% python3 -q
>>> import numpy as np
>>> from numpy import linalg as LA
>>> np.set_printoptions(precision=2, suppress=True, linewidth=140, floatmode="fixed")
>>> K = np.load("x.npy")
>>> print(K)
[[ 24 -16 -24 -21  14  21]
 [  0  -8   0   0   7   0]
 [-24   0 -16  21   0  14]
 [ 12  -8 -12  27 -18 -27]
 [  0  -4   0   0  -9   0]
 [-12   0  -8 -27   0 -18]]
>>> x0 = np.array([2, 0, 2, 3, 0, 0])
>>> y = K @ x0
>>> beta, lr = np.zeros(6), 1 / LA.norm(K, 2) ** 2
>>> for i in range(40):
...     beta -= lr * K.T @ (K @ beta - y)
...     if i % 10 == 0: print(i, round(LA.norm(K @ beta - y), 2))
... 
0 74.49
10 6.12
20 3.9
30 2.74
>>> print(round(LA.cond(K), 2))
7.34
>>> u = np.array([0, 3, 0, 3, 3, 3])
>>> A2 = K + np.outer(u, np.eye(6)[4])
>>> A2
array([[ 24.00, -16.00, -24.00, -21.00,  14.00,  21.00],
       [  0.00,  -8.00,   0.00,   0.00,  10.00,   0.00],
       [-24.00,   0.00, -16.00,  21.00,   0.00,  14.00],
       [ 12.00,  -8.00, -12.00,  27.00, -15.00, -27.00],
       [  0.00,  -4.00,   0.00,   0.00,  -6.00,   0.00],
       [-12.00,   0.00,  -8.00, -27.00,   3.00, -18.00]])
>>> LA.matrix_rank(A2 - K)
np.int64(1)
>>> print(np.round(LA.det(A2) / LA.det(K), 2), round(float(1 + LA.solve(K, u)[4]), 2))
0.88 0.88
>>> sv = 20 * 0.5 ** np.arange(4)
>>> Q, _ = LA.qr(np.array([[1.9, -0.8, 0.0, -0.1],
...     [0.5, 0.6, 1.2, 0.5],
...     [0.2, 0.2, 1.5, -0.2],
...     [0.5, -0.4, 0.6, -0.2]]))
>>> rng = np.random.default_rng(62087)
>>> F = rng.normal(size=(18, 4)) * sv @ Q
>>> F
array([[-13.53,  -0.80,   6.68,   0.32],
       [-27.53,  -5.08,  -0.99,  -4.59],
       [ 19.19,   2.36,  -3.70,  -1.06],
       [ 17.55, -10.65,  -5.42,   5.65],
       [-36.52,  13.44,   2.95, -19.96],
       [ 28.75,   6.23,  -7.20,   2.63],
       [-11.51,  -4.66,   1.16,  -2.30],
       [  9.64,  10.64,  -2.54,  -2.20],
       [  6.83,  10.44,  -1.55,   4.05],
       [-31.00,  -0.56,   2.97, -11.03],
       [ -5.70,  -4.66,   3.23,   5.34],
       [ 28.42,  -9.34,   0.35,  10.09],
       [ -2.30,   7.98,  -0.90,  -4.59],
       [-27.32,   5.31,   8.08,  -6.32],
       [ 35.87, -11.43,  -9.50,   4.92],
       [  8.76,  -5.10,   0.73,   7.10],
       [-42.48,  28.20,   3.90, -15.59],
       [-20.36,  -2.58,   7.45,  -5.53]])
>>> labels = rng.permutation(4)
>>> A2 = F[:, labels] * rng.choice([-1, 1], 4)
>>> A2
array([[ -0.80,   0.32,  -6.68, -13.53],
       [ -5.08,  -4.59,   0.99, -27.53],
       [  2.36,  -1.06,   3.70,  19.19],
       [-10.65,   5.65,   5.42,  17.55],
       [ 13.44, -19.96,  -2.95, -36.52],
       [  6.23,   2.63,   7.20,  28.75],
       [ -4.66,  -2.30,  -1.16, -11.51],
       [ 10.64,  -2.20,   2.54,   9.64],
       [ 10.44,   4.05,   1.55,   6.83],
       [ -0.56, -11.03,  -2.97, -31.00],
       [ -4.66,   5.34,  -3.23,  -5.70],
       [ -9.34,  10.09,  -0.35,  28.42],
       [  7.98,  -4.59,   0.90,  -2.30],
       [  5.31,  -6.32,  -8.08, -27.32],
       [-11.43,   4.92,   9.50,  35.87],
       [ -5.10,   7.10,  -0.73,   8.76],
       [ 28.20, -15.59,  -3.90, -42.48],
       [ -2.58,  -5.53,  -7.45, -20.36]])
>>> Uu, _, VT = LA.svd(F.T @ A2)
>>> print(np.round(LA.lstsq(F, A2)[0], 2) + 0)
[[ 0.00  0.00  0.00  1.00]
 [ 1.00  0.00  0.00  0.00]
 [ 0.00  0.00 -1.00  0.00]
 [ 0.00  1.00  0.00  0.00]]
>>> np.round(Uu @ VT, 2) + 0
array([[ 0.00,  0.00,  0.00,  1.00],
       [ 1.00,  0.00,  0.00,  0.00],
       [ 0.00,  0.00, -1.00,  0.00],
       [ 0.00,  1.00,  0.00,  0.00]])
